% python3 -q
>>> import numpy as np
>>> import numpy.linalg as la
>>> np.set_printoptions(suppress=True, linewidth=160)
>>> A = np.loadtxt("out8.csv", delimiter=",")
>>> print(A.round(2) + 0)
[[ 0.   -1.21  0.13]
 [ 0.07  1.68 -2.63]
 [ 1.96  1.66  0.67]
 [-1.89  4.7  -0.23]
 [ 3.48  1.3  -2.46]
 [-0.35 -4.1   0.85]
 [ 0.72  0.68 -1.92]
 [-1.41  0.87  0.9 ]
 [ 1.28 -4.9   0.12]
 [-0.29 -6.53 -0.99]
 [-3.11 -6.27 -0.17]
 [-1.65 -0.52  0.95]
 [ 1.95  1.65 -2.62]
 [-3.1   2.99 -0.91]
 [ 2.2   1.31 -2.49]
 [-2.78  1.92  1.25]
 [-1.33 -4.44 -0.45]
 [ 1.51  6.29 -0.38]
 [ 4.85  4.7  -0.76]
 [-2.22  1.06  0.13]
 [ 0.35  2.69 -3.07]
 [-2.69  4.04 -2.71]
 [-1.84 -0.95  2.12]
 [ 4.53  1.07 -0.17]]
>>> Xc = A - A.mean(axis=0)
>>> left, sig, vt = la.svd(Xc, full_matrices=False)
>>> print(np.round(vt[0] * np.sign(vt[0, np.abs(vt[0]).argmax()]), 2))
[ 0.25  0.96 -0.15]
>>> print(np.round(np.abs(vt[-1]), 2))
[0.23 0.1  0.97]
>>> print(np.round(Xc.mean(axis=0), 2) + 0)
[0. 0. 0.]
>>> print(sig.round(2))
[17.08 10.93  6.34]
>>> print(np.round(sig ** 2 / (sig ** 2).sum(), 2))
[0.65 0.26 0.09]
>>> print(np.abs(left[:, 0]).argmax())
10
>>> M = np.load("block15.npy")
>>> print(M)
[[ 2  0  4  5  6]
 [ 0  0 -4 -2 -6]
 [ 0 -4 -2  3 -1]
 [ 4  0  2  7  3]
 [-2  0 -4 -5 -6]]
>>> # rank 3
>>> left, sig, vt = la.svd(M)
>>> print(np.argmax(sig[:-1] / (sig[1:] + 1e-6)) + 1)
3
>>> M2 = left[:, :3] @ np.diag(sig[:3]) @ vt[:3]
>>> print(round(float(la.norm(M - M2, 2)), 2), round(sig[3], 2))
0.0 0.0
>>> print(M2.round(2) + 0)
[[ 2.  0.  4.  5.  6.]
 [ 0.  0. -4. -2. -6.]
 [ 0. -4. -2.  3. -1.]
 [ 4.  0.  2.  7.  3.]
 [-2.  0. -4. -5. -6.]]
>>> print(la.matrix_rank(M, rtol=0.05))
3
>>> print(la.cond(M) > 100)
True
>>> print(la.matrix_rank(M, rtol=0.1))
3
>>> print(np.argsort(-la.norm(M, axis=0).round(6), kind="stable")[:3])
[4 3 2]
>>> print([round(float(x), 2) for x in la.svd(M, compute_uv=False)[:3]])
[16.4, 6.64, 3.59]
>>> data = np.vander(np.arange(3) - 1, 4, increasing=True)
>>> print(data)
[[ 1 -1  1 -1]
 [ 1  0  0  0]
 [ 1  1  1  1]]
>>> # columns 1 and 3 are equal
>>> M2 = data[0, 0] * data[1:] - np.outer(data[1:, 0], data[0])
>>> print(M2)
[[ 0  1 -1  1]
 [ 0  2  0  2]]
>>> print(data[:, 0] / data[0, 0])
[1. 1. 1.]
>>> print(la.matrix_rank(M2), la.matrix_rank(data))
2 3
>>> x0 = np.array([1, 1, 1, 1])
>>> print((M2 * x0).sum(axis=1))
[1 4]
>>> print(M2 @ x0)
[1 4]
